$ python3 -q
>>> import numpy as np
>>> np.set_printoptions(precision=2, suppress=True, linewidth=120, floatmode="fixed")
>>> E = np.array([[0.0, 0.0, -2.0], [0.0, 0.0, 1.0], [-2.0, 1.0, 0.0]])
>>> # looks like rank 2
>>> hat = np.triu(np.array([[8, -9, -3], [-2, 9, -4], [1, -7, 5]]), 1) + np.eye(3)
>>> B = hat @ E @ np.linalg.inv(hat)
>>> B
array([[  6.00,  51.00, 211.00],
       [  8.00,  68.00, 297.00],
       [ -2.00, -17.00, -74.00]])
>>> np.round(np.poly(B), 2) + 0
array([ 1.00,  0.00, -5.00,  0.00])
>>> hat @ E - E @ hat
array([[  6.00,  -3.00,  -9.00],
       [  8.00,  -4.00,   0.00],
       [  0.00, -18.00,  -2.00]])
>>> F = np.load("layer3.npy")
>>> F
array([[-2.00, -2.00,  0.00,  0.00,  0.00],
       [-2.00,  3.00, -2.00,  0.00,  0.00],
       [ 0.00, -2.00, -2.00, -2.00,  0.00],
       [ 0.00,  0.00, -2.00,  3.00, -2.00],
       [ 0.00,  0.00,  0.00, -2.00, -3.00]])
>>> # symmetric, so the eigenvalues are real
>>> np.poly(F)
array([  1.00,   1.00, -33.00, -49.00, 260.00, 484.00])
>>> np.einsum("ii->", F)
np.float64(-1.0)
>>> hat = np.triu(np.array([[2, 1, 1, -2, 3],
...     [-3, 3, 3, -2, 0],
...     [3, 3, -1, 3, 3],
...     [1, 3, 0, -1, -1],
...     [2, 1, 0, -1, 3]]), 1) + np.eye(5)
>>> B = hat @ F @ np.linalg.inv(hat)
>>> round(float(np.linalg.det(B)), 2)
-484.0
>>> hat @ F - F @ hat
array([[ -2.00,   3.00,   8.00, -22.00,   1.00],
       [  0.00,  -4.00,  -9.00,  -4.00,  16.00],
       [  0.00,   0.00,   0.00,   5.00, -11.00],
       [  0.00,   0.00,   0.00,   8.00,  12.00],
       [  0.00,   0.00,   0.00,   0.00,  -2.00]])
>>> np.poly(B)
array([  1.00,   1.00, -33.00, -49.00, 260.00, 484.00])
>>> q, evecs = np.linalg.qr(F[:, :2])[0], np.linalg.qr(F[:, 2:])[0]
>>> sig = np.linalg.svd(q.T @ evecs, compute_uv=False)
>>> (sig > 0.9).sum()
np.int64(0)
>>> np.round(np.linalg.norm(q @ q.T - evecs @ evecs.T, 2), 2)
np.float64(1.0)
>>> np.degrees(np.arccos(sig.clip(0, 1)))
array([64.00, 76.27])
>>> sig
array([0.44, 0.24])
>>> W0 = np.loadtxt("dump.csv", delimiter=",")
>>> W0
array([[-1.00,  0.00,  0.00,  0.00,  0.00],
       [ 5.00, -4.00,  0.00,  0.00,  0.00],
       [-6.00, -9.00, -2.00,  0.00,  0.00],
       [-1.00,  0.00,  7.00,  3.00,  0.00],
       [ 8.00, -7.00, -7.00, -3.00, -7.00]])
>>> np.argsort(-np.linalg.norm(W0, axis=0).round(6), kind="stable")[:3]
array([1, 0, 2])
>>> round(np.log10(np.linalg.cond(W0)))
3
>>> np.linalg.matrix_rank(W0, rtol=0.1)
np.int64(4)
>>> ev, evecs = np.linalg.eig(W0)
>>> np.prod(ev)
np.float64(168.0)
>>> W0 @ evecs[:, 0] - ev[0] * evecs[:, 0]
array([0.00, 0.00, 0.00, 0.00, 0.00])
>>> np.sort(np.linalg.eigvals(np.linalg.inv(W0)))
array([-1.00, -0.50, -0.25, -0.14,  0.33])
>>> np.linalg.eigvals(W0)
array([-7.00,  3.00, -2.00, -4.00, -1.00])
>>> round(float(np.linalg.det(2 * W0)), 2), round(float(np.linalg.det(W0)), 2)
(5376.0, 168.0)
>>> round(float(np.linalg.det(W0[::-1])), 2)
168.0
>>> np.poly(W0)
array([   1.00,   11.00,   21.00,  -83.00, -262.00, -168.00])
>>> mat = np.load("sample11.npy")
>>> mat
array([[ 1,  0, -1],
       [ 2, -1, -2],
       [ 2, -1, -2]])
>>> B = mat / np.sqrt((mat ** 2).mean(axis=1, keepdims=True))
>>> np.linalg.norm(B, axis=1)
array([1.73, 1.73, 1.73])
>>> r0, v = mat[1], mat[0]
>>> r0 @ v
np.int64(4)
>>> pr = (r0 @ v) / (r0 @ r0) * r0
>>> v - pr
array([ 0.11,  0.44, -0.11])
>>> pr
array([ 0.89, -0.44, -0.89])
>>> round(np.linalg.norm(r0 + v) ** 2 + np.linalg.norm(r0 - v) ** 2, 2)
np.float64(22.0)
>>> np.linalg.matrix_rank(np.outer(r0, v))
np.int64(1)
>>> round((v - pr) @ r0, 2)
np.float64(0.0)
>>> data = np.array([[3, 5, 1], [1, 0, 0], [3, 2, 4], [4, 2, 3], [4, 4, 5], [3, 3, 0]])
>>> data[:, 2] = -1 * data[:, 1]
>>> data
array([[ 3,  5, -5],
       [ 1,  0,  0],
       [ 3,  2, -2],
       [ 4,  2, -2],
       [ 4,  4, -4],
       [ 3,  3, -3]])
>>> # looks like rank 2
>>> x0 = np.array([7, -6, -8])
>>> h = np.maximum(data @ x0, 0)
>>> data.T @ h
array([ 528,  494, -494])
>>> np.flatnonzero(h > 1e-9)
array([0, 1, 2, 3, 4, 5])
>>> np.maximum(data @ x0, 0) - np.maximum(-data @ x0, 0)
array([31,  7, 25, 32, 36, 27])
>>> h
array([31,  7, 25, 32, 36, 27])
>>> r = np.linalg.matrix_rank(data)
>>> r
np.int64(2)
>>> null = np.linalg.svd(data)[2][r:].T
>>> [int(np.linalg.matrix_rank(data[:, :j + 1])) for j in range(3)]
[1, 2, 2]
>>> np.allclose(data @ null, 0)
True
>>> [int(np.linalg.matrix_rank(data[:i])) for i in range(1, len(data) + 1)]
[1, 2, 2, 2, 2, 2]
>>> null[:, 0] / null[np.abs(null[:, 0]).round(6).argmax(), 0]
array([0.00, 1.00, 1.00])
>>> U, sig, VT = np.linalg.svd(data)
>>> np.argmax(sig[:-1] / (sig[1:] + 1e-6)) + 1
np.int64(2)
>>> B = U[:, :2] @ np.diag(sig[:2]) @ VT[:2]
>>> np.linalg.matrix_rank(B)
np.int64(2)
>>> rng = np.random.default_rng(85126)
>>> B = data + rng.integers(-2, 3, (6, 2)) @ rng.integers(-2, 3, (2, 3))
>>> B
array([[-1,  1, -3],
       [ 1,  0,  2],
       [ 0, -1, -1],
       [ 7,  5, -3],
       [ 0,  0, -4],
       [ 1,  1, -1]])
>>> np.linalg.matrix_rank(B - data, tol=1e-8)
np.int64(2)
>>> B - data
array([[-4, -4,  2],
       [ 0,  0,  2],
       [-3, -3,  1],
       [ 3,  3, -1],
       [-4, -4,  0],
       [-2, -2,  2]])
>>> np.abs(B - data).sum(axis=1)
array([10,  2,  7,  7,  8,  6])
>>> U, sig, VT = np.linalg.svd(data)
>>> evecs = VT[:(sig > 1e-8).sum()]
>>> x0 = data[0] + -2 * data[2] + rng.integers(2) * np.eye(3)[2]
>>> x0
array([-3.00,  1.00,  0.00])
>>> round(np.linalg.norm(x0 - evecs.T @ evecs @ x0), 2)
np.float64(0.71)
>>> np.round(evecs.T @ evecs, 2) + 0
array([[ 1.00,  0.00,  0.00],
       [ 0.00,  0.50, -0.50],
       [ 0.00, -0.50,  0.50]])
>>> np.linalg.matrix_rank(np.vstack([data, x0]))
np.int64(3)
>>> np.allclose(evecs.T @ evecs @ x0, x0)
False
>>> arr = np.loadtxt("x.csv", delimiter=",")
>>> arr
array([[ 0.07,  0.75,  0.39, -0.52],
       [-0.60, -0.33, -0.19, -0.70],
       [-0.52, -0.15,  0.78,  0.30],
       [ 0.60, -0.55,  0.45, -0.37]])
>>> # keeps lengths
>>> r0 = np.array([0, 5, 4, 2])
>>> B = arr + np.outer(r0, np.eye(4)[0])
>>> np.linalg.matrix_rank(B - arr)
np.int64(1)
>>> np.linalg.matrix_rank(np.linalg.inv(B) - np.linalg.inv(arr), tol=1e-8)
np.int64(1)
>>> J = np.load("mat.npy")
>>> J
array([[-0.08, -0.93,  0.20,  1.91,  1.10, -0.05],
       [-0.91, -1.70,  0.61, -1.33, -0.26,  0.28],
       [ 0.25,  0.49,  0.14, -0.90,  2.04, -1.45],
       [-2.33,  0.33,  0.07,  0.10, -0.04,  0.05],
       [-0.27, -0.91, -2.03, -0.61, -0.42, -0.71]])
>>> r0 = np.array([3, 2])
>>> np.cross(J[0, :3], J[3, :3])
array([-0.14, -0.47, -2.20])
>>> np.convolve(J[0], r0)
array([-0.24, -2.96, -1.26,  6.15,  7.12,  2.06, -0.09])
>>> x0 = np.array([0, -2, -1, 2, 1, -2])
>>> x0 @ J
Traceback (most recent call last):
  File "<python-input-98>", line 1, in <module>
    x0 @ J
    ~~~^~~
ValueError: matmul: Input operand 1 has a mismatch in its core dimension 0, with gufunc signature (n?,k),(k,m?)->(n?,m?) (size 5 is different from 6)
>>> J @ x0
array([ 6.68, -0.69,  2.03, -0.68,  3.65])
>>> np.sign((J @ x0).round(6))
array([ 1.00, -1.00,  1.00, -1.00,  1.00])
>>> (J @ x0).argmax()
np.int64(0)
>>> np.linalg.norm(J @ x0) <= np.linalg.norm(J, 2) * np.linalg.norm(x0) + 1e-9
np.True_
>>> J @ np.eye(6)[4]
array([ 1.10, -0.26,  2.04, -0.04, -0.42])
